$ python -q
>>> import numpy as np
>>> import numpy.linalg as la
>>> np.set_printoptions(precision=3, suppress=True, linewidth=200, floatmode="fixed")
>>> def rd(a):
...     return np.round(a, 3) + 0
... 
>>> C = np.array([[4, 1, 3, 3, 1, 4, 2, 3, 0], [4, 3, 5, 1, 4, 4, 1, 0, 2]])
>>> rng = np.random.default_rng(93)
>>> E = rng.normal(size=(15, 2)) @ C + np.array([2, 0, 2, 0, 2, 0, 1, 2, 2])
>>> rd(E)
array([[ 3.179, -1.330,  1.260,  2.509, -0.142,  1.179,  2.402,  5.322,  0.375],
       [ 9.242,  3.074,  8.695,  4.168,  5.706,  7.242,  3.989,  5.536,  3.264],
       [ 1.388, -1.616,  0.078,  1.004, -0.347, -0.612,  1.425,  3.735,  0.537],
       [ 0.698,  1.354,  2.703, -2.657,  4.194, -1.302, -0.491, -1.497,  3.680],
       [ 6.965,  3.291,  7.774,  1.674,  6.316,  4.965,  2.458,  2.649,  4.050],
       [11.792,  3.877, 10.773,  5.915,  6.591,  9.792,  5.182,  7.201,  3.429],
       [-4.047, -2.590, -3.613, -3.456, -1.129, -6.047, -1.484, -0.917,  0.922],
       [11.905,  5.210, 12.162,  4.695,  8.577,  9.905,  4.586,  5.328,  4.734],
       [ 8.114,  2.225,  7.282,  3.889,  4.574,  6.114,  3.709,  5.541,  2.697],
       [-4.443, -3.236, -4.457, -3.207, -2.048, -6.443, -1.409, -0.395,  0.375],
       [ 0.679, -1.204,  0.135, -0.117,  0.359, -1.321,  0.776,  2.320,  1.126],
       [ 0.595, -3.925, -2.628,  2.520, -3.712, -1.405,  2.084,  6.307, -1.574],
       [ 3.243, -0.268,  2.353,  1.512,  1.442,  1.243,  1.911,  3.801,  1.421],
       [-0.868, -1.794, -1.228, -1.074, -0.333, -2.868,  0.105,  1.465,  0.923],
       [ 5.163, -0.523,  3.059,  3.685,  0.821,  3.163,  3.238,  6.342,  0.687]])
>>> # null space of dimension 6
>>> r = la.matrix_rank(E)
>>> r
np.int64(3)
>>> N = la.svd(E)[2][r:].T
>>> N.shape
(9, 6)
>>> A = np.load("mat.npy")
>>> rd(A)
array([[-0.248, -0.701,  0.838, -1.334,  0.046,  0.569,  0.801],
       [-0.496, -0.737, -0.480, -0.776,  0.342, -0.159, -1.495],
       [-0.124,  0.065, -0.792, -0.019,  1.708,  0.091,  0.654],
       [ 0.558,  0.912, -0.026, -1.096,  0.019, -1.284,  0.083],
       [-0.682,  0.482, -1.338, -0.516, -0.886,  0.527,  0.428],
       [ 0.310, -1.367, -0.635,  0.228, -0.419, -0.981,  0.665],
       [ 1.674, -0.172, -0.496, -0.316, -0.055,  0.868, -0.252]])
>>> rd(np.abs(la.eigvals(A)).max())
np.float64(2.0)
>>> rd(la.det(A))
np.float64(128.0)
>>> np.allclose(A @ A.T, A.T @ A)
True
>>> rd(np.sort(np.abs(la.eigvals(A))))
array([2.000, 2.000, 2.000, 2.000, 2.000, 2.000, 2.000])
>>> gram = A.T @ A
>>> la.matrix_rank(gram)
np.int64(7)
>>> rd(gram)
array([[4.000, 0.000, 0.000, 0.000, 0.000, 0.000, 0.000],
       [0.000, 4.000, 0.000, 0.000, 0.000, 0.000, 0.000],
       [0.000, 0.000, 4.000, 0.000, 0.000, 0.000, 0.000],
       [0.000, 0.000, 0.000, 4.000, 0.000, 0.000, 0.000],
       [0.000, 0.000, 0.000, 0.000, 4.000, 0.000, 0.000],
       [0.000, 0.000, 0.000, 0.000, 0.000, 4.000, 0.000],
       [0.000, 0.000, 0.000, 0.000, 0.000, 0.000, 4.000]])
>>> rd(np.trace(gram)), (A ** 2).sum()
(np.float64(28.0), np.float64(28.0))
>>> (A @ A.T).shape
(7, 7)
>>> rd(la.svd(A, compute_uv=False) ** 2)
array([4.000, 4.000, 4.000, 4.000, 4.000, 4.000, 4.000])
>>> rd(np.diag(gram))
array([4.000, 4.000, 4.000, 4.000, 4.000, 4.000, 4.000])
>>> f = np.array([1, 2, 2, 0, 0, 9, 3])
>>> B = A + np.outer(f, np.eye(7)[2])
>>> la.matrix_rank(B - A)
np.int64(1)
>>> la.matrix_rank(la.inv(B) - la.inv(A), tol=1e-8)
np.int64(1)
